>>> import numpy as np
>>> np.set_printoptions(precision=2, suppress=True, linewidth=120)
>>> rd = lambda a: np.round(a, 2) + 0
>>> u = np.array([0, -2, 3, -3, 1, -1, -2, 0, 2])
>>> g = np.array([-3, -2, 2, 4, 0, 0, -5, 0, 3])
>>> F = np.outer(u, g)
>>> F
array([[  0,   0,   0,   0,   0,   0,   0,   0,   0],
       [  6,   4,  -4,  -8,   0,   0,  10,   0,  -6],
       [ -9,  -6,   6,  12,   0,   0, -15,   0,   9],
       [  9,   6,  -6, -12,   0,   0,  15,   0,  -9],
       [ -3,  -2,   2,   4,   0,   0,  -5,   0,   3],
       [  3,   2,  -2,  -4,   0,   0,   5,   0,  -3],
       [  6,   4,  -4,  -8,   0,   0,  10,   0,  -6],
       [  0,   0,   0,   0,   0,   0,   0,   0,   0],
       [ -6,  -4,   4,   8,   0,   0, -10,   0,   6]])
>>> # 2 groups of indices that never mix
>>> r = np.linalg.matrix_rank(F)
>>> print(r)
1
>>> N = np.linalg.svd(F)[2][r:].T
>>> print(rd(N @ N.T))
[[ 0.87 -0.09  0.09  0.18  0.    0.   -0.22  0.    0.13]
 [-0.09  0.94  0.06  0.12  0.    0.   -0.15  0.    0.09]
 [ 0.09  0.06  0.94 -0.12  0.    0.    0.15  0.   -0.09]
 [ 0.18  0.12 -0.12  0.76  0.    0.    0.3   0.   -0.18]
 [ 0.    0.    0.    0.    1.    0.    0.    0.    0.  ]
 [ 0.    0.    0.    0.    0.    1.    0.    0.    0.  ]
 [-0.22 -0.15  0.15  0.3   0.    0.    0.63  0.    0.22]
 [ 0.    0.    0.    0.    0.    0.    0.    1.    0.  ]
 [ 0.13  0.09 -0.09 -0.18  0.    0.    0.22  0.    0.87]]
>>> print(N.shape)
(9, 8)
>>> [int(np.linalg.matrix_rank(np.delete(F, i, axis=0))) for i in range(9)]
[1, 1, 1, 1, 1, 1, 1, 1, 1]
>>> np.allclose(F @ N, 0)
True
>>> [int(np.linalg.matrix_rank(F[:, :j + 1])) for j in range(9)]
[1, 1, 1, 1, 1, 1, 1, 1, 1]
>>> left, s, vt = np.linalg.svd(F)
>>> np.argmax(s[:-1] / (s[1:] + 1e-6)) + 1
np.int64(1)
>>> print(rd(s))
[46.3  0.   0.   0.   0.   0.   0.   0.   0. ]
>>> Y = left[:, :1] @ np.diag(s[:1]) @ vt[:1]
>>> np.linalg.matrix_rank(F, rtol=0.05)
np.int64(1)
>>> print(rd(np.linalg.norm(F - Y, 2)), rd(s[1]))
0.0 0.0
>>> rd(np.abs(F - Y).max())
np.float64(0.0)
>>> np.linalg.matrix_rank(Y)
np.int64(1)
>>> rd(np.linalg.norm(F - Y) / np.linalg.norm(F))
np.float64(0.0)
>>> np.argsort(-np.linalg.norm(F, axis=0).round(6), kind="stable")[:3]
array([6, 3, 0])
>>> print([round(float(x), 2) for x in np.linalg.svd(F, compute_uv=False)[:3]])
[46.3, 0.0, 0.0]
>>> np.linalg.cond(F) > 100
np.True_
>>> M = np.load("a.npy")
>>> M
array([[-1.49, -0.42,  1.67, -0.67, -0.18,  0.81, -1.79, -0.29, -0.33],
       [-1.6 , -0.05,  1.  , -1.35, -0.48,  1.45, -1.18, -0.27, -0.86],
       [-0.34, -0.35,  0.29, -0.25, -1.28,  0.14,  0.55, -0.12, -0.26],
       [ 1.31, -0.25, -0.87,  0.55,  0.9 , -1.28,  0.92, -0.18,  0.53],
       [-2.69,  0.32,  1.76, -2.09, -0.44,  2.31, -2.53, -0.2 , -1.47],
       [-4.26,  0.25,  3.81, -2.72, -0.93,  4.02, -4.05,  0.08, -2.49],
       [-2.15,  0.28,  1.67, -1.21, -0.76,  2.07, -2.02, -0.17, -1.35],
       [ 0.92, -0.14, -0.63,  0.59,  0.18, -0.83,  1.25, -0.15,  0.1 ],
       [-0.09,  0.46, -0.43,  0.38, -0.15, -0.32,  0.27, -0.53,  0.47],
       [-1.21,  0.24,  0.41, -0.14, -0.16,  0.52, -0.34,  0.01, -0.86],
       [ 7.19, -0.46, -6.95,  4.61,  2.15, -6.87,  6.1 ,  0.02,  4.25],
       [-3.78, -0.01,  2.71, -1.47, -1.14,  3.29, -2.82, -0.17, -2.21],
       [ 1.41,  0.19, -1.04,  0.96,  0.56, -0.7 ,  0.88, -0.33,  0.65],
       [-3.21, -0.17,  3.29, -2.22, -0.8 ,  2.89, -3.63, -0.33, -2.08],
       [-1.17, -0.21,  1.25, -0.32, -0.6 ,  0.75, -1.06,  0.  , -0.78],
       [ 2.07,  0.35, -1.8 ,  1.63,  0.97, -2.34,  1.69, -0.08,  1.61],
       [ 1.41, -0.54, -0.16,  0.86,  0.12, -1.01,  0.77,  0.05,  1.34],
       [-2.33,  0.38,  2.61, -2.38, -0.66,  2.7 , -2.28, -0.54, -1.75],
       [-0.22, -0.44,  0.06,  0.38, -0.01, -0.63,  0.74, -0.45, -0.06],
       [-0.55,  0.41,  0.32, -0.44, -0.1 , -0.13, -0.25, -0.26, -0.31],
       [ 2.02,  0.07, -1.95,  1.18,  0.52, -1.87,  1.81, -0.06,  1.24],
       [ 3.59,  0.13, -4.01,  2.7 ,  1.03, -3.79,  3.93,  0.04,  2.59],
       [-6.33, -0.34,  6.63, -4.25, -2.75,  6.41, -6.73,  0.45, -4.  ],
       [ 1.89, -0.27, -1.49,  0.72,  0.37, -1.81,  1.88,  0.1 ,  0.77],
       [-1.75, -0.21,  1.7 , -1.26, -1.14,  2.01, -2.28,  0.12, -1.36],
       [ 0.94,  0.25, -0.47,  0.79,  0.62, -1.2 ,  0.79,  0.07,  0.67],
       [ 0.06,  0.35, -0.28,  0.64,  0.43, -0.36,  0.59, -0.19, -0.39],
       [ 2.26, -0.11, -2.38,  1.41,  0.79, -2.27,  2.11,  0.03,  1.64],
       [ 0.01, -0.5 ,  0.23, -0.15,  0.12,  0.31, -0.64,  0.21, -0.17],
       [ 3.02,  0.43, -3.63,  2.02,  0.95, -2.73,  2.99, -0.21,  2.61],
       [ 2.89, -0.2 , -3.16,  1.68,  0.72, -3.82,  3.52,  0.07,  2.79],
       [ 0.17,  0.46, -0.06,  0.07, -0.61, -0.41,  0.44,  0.13, -0.33],
       [-3.11,  0.  ,  3.28, -2.33, -1.22,  3.6 , -3.2 , -0.49, -2.09],
       [-3.3 , -0.51,  2.79, -2.06, -0.66,  3.23, -2.9 ,  0.06, -1.73],
       [ 3.9 ,  0.19, -4.15,  2.91,  1.04, -3.7 ,  4.59, -0.22,  3.02],
       [-1.5 ,  0.1 ,  1.68, -0.77, -0.69,  1.39, -1.06,  0.01, -1.1 ],
       [ 2.93, -0.15, -2.28,  1.72,  0.39, -2.12,  2.24,  0.04,  1.69],
       [-2.53, -0.29,  2.67, -1.6 , -0.76,  2.55, -2.06, -0.38, -1.67]])
>>> cent = M[[35, 27]].astype(float)
>>> for _ in range(6):
...     z = np.linalg.norm(M[:, None] - cent, axis=-1).argmin(axis=1)
...     cent = np.array([M[z == j].mean(axis=0) for j in range(2)])
... 
>>> z
array([0, 0, 0, 1, 0, 0, 0, 1, 0, 0, 1, 0, 1, 0, 0, 1, 1, 0, 0, 0, 1, 1, 0, 1, 0, 1, 0, 1, 0, 1, 1, 0, 0, 0, 1, 0, 1,
       0])
>>> rd(cent)
array([[-1.89, -0.01,  1.7 , -1.14, -0.65,  1.68, -1.66, -0.14, -1.18],
       [ 2.52, -0.03, -2.33,  1.62,  0.75, -2.42,  2.36, -0.05,  1.7 ]])
>>> np.bincount(z)
array([23, 15])
>>> rng = np.random.default_rng(92715)
>>> K = rng.normal(size=(37, 3))
>>> K = 10 * K / np.linalg.norm(K, axis=1, keepdims=True)
>>> rd(K)
array([[-5.67,  2.27,  7.92],
       [-4.33,  8.13,  3.89],
       [ 6.79,  3.54,  6.43],
       [ 7.11, -3.2 ,  6.26],
       [-2.76,  8.85, -3.74],
       [ 9.2 , -1.58,  3.59],
       [-7.26, -6.83,  0.82],
       [ 5.09, -1.68, -8.44],
       [-7.08, -6.18, -3.43],
       [-6.49,  1.47, -7.46],
       [-8.98,  2.42, -3.66],
       [-5.47, -2.38,  8.02],
       [ 5.83, -2.67, -7.67],
       [ 2.56,  9.37,  2.36],
       [-5.53, -7.76, -3.03],
       [-2.72, -8.91, -3.63],
       [ 9.87,  1.6 , -0.04],
       [-8.36, -5.47,  0.3 ],
       [-2.51, -6.92,  6.77],
       [ 6.83, -6.26, -3.76],
       [ 6.91, -3.96,  6.05],
       [-8.32, -4.93,  2.53],
       [-8.22,  5.69,  0.11],
       [-7.39, -5.22, -4.25],
       [-4.51,  8.77, -1.63],
       [ 8.16, -5.78, -0.16],
       [-5.85, -7.75,  2.38],
       [ 0.83, -4.79, -8.74],
       [-8.01, -4.71,  3.7 ],
       [-2.12, -7.32, -6.47],
       [ 2.59, -4.26, -8.67],
       [-9.94, -1.06,  0.4 ],
       [-7.58,  1.23,  6.41],
       [ 4.09, -6.02, -6.86],
       [ 8.43,  5.35,  0.44],
       [-2.27, -3.18, -9.21],
       [ 6.05, -7.93,  0.69]])
>>> C2 = np.cov(K, rowvar=False)
>>> rd(np.corrcoef(K.T))
array([[ 1.  ,  0.  , -0.04],
       [ 0.  ,  1.  ,  0.17],
       [-0.04,  0.17,  1.  ]])
>>> print(np.argwhere(np.triu(np.abs(np.corrcoef(K.T)) > 0.8, 1)))
[]
>>> m1 = np.load("data.npy")
>>> print(rd(m1))
[[ 0.18 -0.3   0.22 -0.09  0.02]
 [-0.3   0.88  0.03 -0.12 -0.08]
 [ 0.22  0.03  0.71 -0.4  -0.04]
 [-0.09 -0.12 -0.4   0.24  0.03]
 [ 0.02 -0.08 -0.04  0.03  0.01]]
>>> left, s, vt = np.linalg.svd(m1)
>>> vecs = vt[:(s > 1e-8).sum()]
>>> vec = m1[2] + -2 * m1[0] + rng.integers(2) * np.eye(5)[1]
>>> rd(vec)
array([-0.13,  0.62,  0.27, -0.22, -0.07])
>>> rd(np.diag(vecs.T @ vecs))
array([0.18, 0.88, 0.71, 0.24, 0.01])
>>> Y = np.array([[4, -5, -3, 2, -1, 1, 5, 2, 1]])
>>> data = Y.T @ Y
>>> print(data)
[[ 16 -20 -12   8  -4   4  20   8   4]
 [-20  25  15 -10   5  -5 -25 -10  -5]
 [-12  15   9  -6   3  -3 -15  -6  -3]
 [  8 -10  -6   4  -2   2  10   4   2]
 [ -4   5   3  -2   1  -1  -5  -2  -1]
 [  4  -5  -3   2  -1   1   5   2   1]
 [ 20 -25 -15  10  -5   5  25  10   5]
 [  8 -10  -6   4  -2   2  10   4   2]
 [  4  -5  -3   2  -1   1   5   2   1]]
>>> Y = data + rng.integers(-2, 3, (9, 1)) @ rng.integers(-2, 3, (1, 9))
>>> Y
array([[ 18, -22, -16,   4,  -2,   6,  24,  12,   6],
       [-21,  26,  17,  -8,   4,  -6, -27, -12,  -6],
       [-12,  15,   9,  -6,   3,  -3, -15,  -6,  -3],
       [  9, -11,  -8,   2,  -1,   3,  12,   6,   3],
       [ -5,   6,   5,   0,   0,  -2,  -7,  -4,  -2],
       [  6,  -7,  -7,  -2,   1,   3,   9,   6,   3],
       [ 21, -26, -17,   8,  -4,   6,  27,  12,   6],
       [ 10, -12, -10,   0,   0,   4,  14,   8,   4],
       [  4,  -5,  -3,   2,  -1,   1,   5,   2,   1]])
>>> np.linalg.matrix_rank(Y - data, tol=1e-8)
np.int64(1)
>>> Y - data
array([[ 2, -2, -4, -4,  2,  2,  4,  4,  2],
       [-1,  1,  2,  2, -1, -1, -2, -2, -1],
       [ 0,  0,  0,  0,  0,  0,  0,  0,  0],
       [ 1, -1, -2, -2,  1,  1,  2,  2,  1],
       [-1,  1,  2,  2, -1, -1, -2, -2, -1],
       [ 2, -2, -4, -4,  2,  2,  4,  4,  2],
       [ 1, -1, -2, -2,  1,  1,  2,  2,  1],
       [ 2, -2, -4, -4,  2,  2,  4,  4,  2],
       [ 0,  0,  0,  0,  0,  0,  0,  0,  0]])
>>> rd(np.linalg.svd(Y - data, compute_uv=False))
array([18.33,  0.  ,  0.  ,  0.  ,  0.  ,  0.  ,  0.  ,  0.  ,  0.  ])
